$ python -q
>>> import numpy as np
>>> import numpy.linalg as la
>>> np.set_printoptions(suppress=True, linewidth=160)
>>> X = np.loadtxt("block3.csv", delimiter=",")
>>> X
array([[ 1.,  0.,  2., -2.,  2.],
       [ 2.,  1.,  0.,  2., -2.],
       [-2.,  2.,  1.,  0.,  2.],
       [ 2., -2.,  2.,  1.,  0.],
       [ 0.,  2., -2.,  2.,  1.]])
>>> other = X / la.norm(X, axis=1, keepdims=True)
>>> G = other @ other.T
>>> np.round(la.norm(other, axis=1), 2)
array([1., 1., 1., 1., 1.])
>>> G[3].round(2)
array([ 0.31,  0.31, -0.46,  1.  , -0.46])
>>> (X - X.T) / 2
array([[ 0., -1.,  2., -2.,  1.],
       [ 1.,  0., -1.,  2., -2.],
       [-2.,  1.,  0., -1.,  2.],
       [ 2., -2.,  1.,  0., -1.],
       [-1.,  2., -2.,  1.,  0.]])
>>> np.allclose(X, X.T)
False
>>> np.trace(X)
np.float64(5.0)
>>> (X + X.T) / 2
array([[1., 1., 0., 0., 1.],
       [1., 1., 1., 0., 0.],
       [0., 1., 1., 1., 0.],
       [0., 0., 1., 1., 1.],
       [1., 0., 0., 1., 1.]])
>>> round(la.det(X), 2)
np.float64(213.0)
>>> q, R = la.qr(X)
>>> np.allclose(R.T @ R, X.T @ X)
True
>>> np.round(q.T @ q, 2) + 0
array([[1., 0., 0., 0., 0.],
       [0., 1., 0., 0., 0.],
       [0., 0., 1., 0., 0.],
       [0., 0., 0., 1., 0.],
       [0., 0., 0., 0., 1.]])
>>> R.round(2)
array([[-3.61,  1.66, -1.11, -1.11,  1.66],
       [ 0.  , -3.2 ,  1.3 , -1.83, -0.38],
       [ 0.  ,  0.  , -3.18,  1.53, -2.  ],
       [ 0.  ,  0.  ,  0.  , -2.47,  0.73],
       [ 0.  ,  0.  ,  0.  ,  0.  ,  2.36]])
>>> round(abs(R[0, 0]), 2), round(float(la.norm(X[:, 0])), 2)
(np.float64(3.61), 3.61)
>>> round(float(np.trace(q @ q.T)), 2)
5.0
>>> other = la.inv(X)
>>> np.round(la.det(X) * la.det(other), 2)
np.float64(1.0)
>>> round(la.cond(X), 2)
np.float64(2.99)
>>> np.round(X @ other, 2) + 0
array([[1., 0., 0., 0., 0.],
       [0., 1., 0., 0., 0.],
       [0., 0., 1., 0., 0.],
       [0., 0., 0., 1., 0.],
       [0., 0., 0., 0., 1.]])
>>> np.round(la.inv(other), 2) + 0
array([[ 1.,  0.,  2., -2.,  2.],
       [ 2.,  1.,  0.,  2., -2.],
       [-2.,  2.,  1.,  0.,  2.],
       [ 2., -2.,  2.,  1.,  0.],
       [ 0.,  2., -2.,  2.,  1.]])
>>> (np.abs(other) > 1e-9).astype(int)
array([[1, 1, 1, 1, 1],
       [1, 1, 1, 1, 1],
       [1, 1, 1, 1, 1],
       [1, 1, 1, 1, 1],
       [1, 1, 1, 1, 1]])
>>> other = np.array([[0.7], [0.5], [-1.9], [-0.5], [0.1], [-1.0], [-1.4]])
>>> basis = np.array([[1.0, -1.5, 0.0, -1.1, 0.2, -0.6, 1.4, -2.1]])
>>> data = other @ basis
>>> data.round(2)
array([[ 0.7 , -1.05,  0.  , -0.77,  0.14, -0.42,  0.98, -1.47],
       [ 0.5 , -0.75,  0.  , -0.55,  0.1 , -0.3 ,  0.7 , -1.05],
       [-1.9 ,  2.85,  0.  ,  2.09, -0.38,  1.14, -2.66,  3.99],
       [-0.5 ,  0.75,  0.  ,  0.55, -0.1 ,  0.3 , -0.7 ,  1.05],
       [ 0.1 , -0.15,  0.  , -0.11,  0.02, -0.06,  0.14, -0.21],
       [-1.  ,  1.5 ,  0.  ,  1.1 , -0.2 ,  0.6 , -1.4 ,  2.1 ],
       [-1.4 ,  2.1 ,  0.  ,  1.54, -0.28,  0.84, -1.96,  2.94]])
>>> # null space of dimension 7
>>> r = la.matrix_rank(data)
>>> r
np.int64(1)
>>> ns = la.svd(data)[2][r:].T
>>> la.matrix_rank(data.T @ data), la.matrix_rank(data @ data.T)
(np.int64(1), np.int64(1))
>>> [int(la.matrix_rank(data[:i])) for i in range(1, len(data) + 1)]
[1, 1, 1, 1, 1, 1, 1]
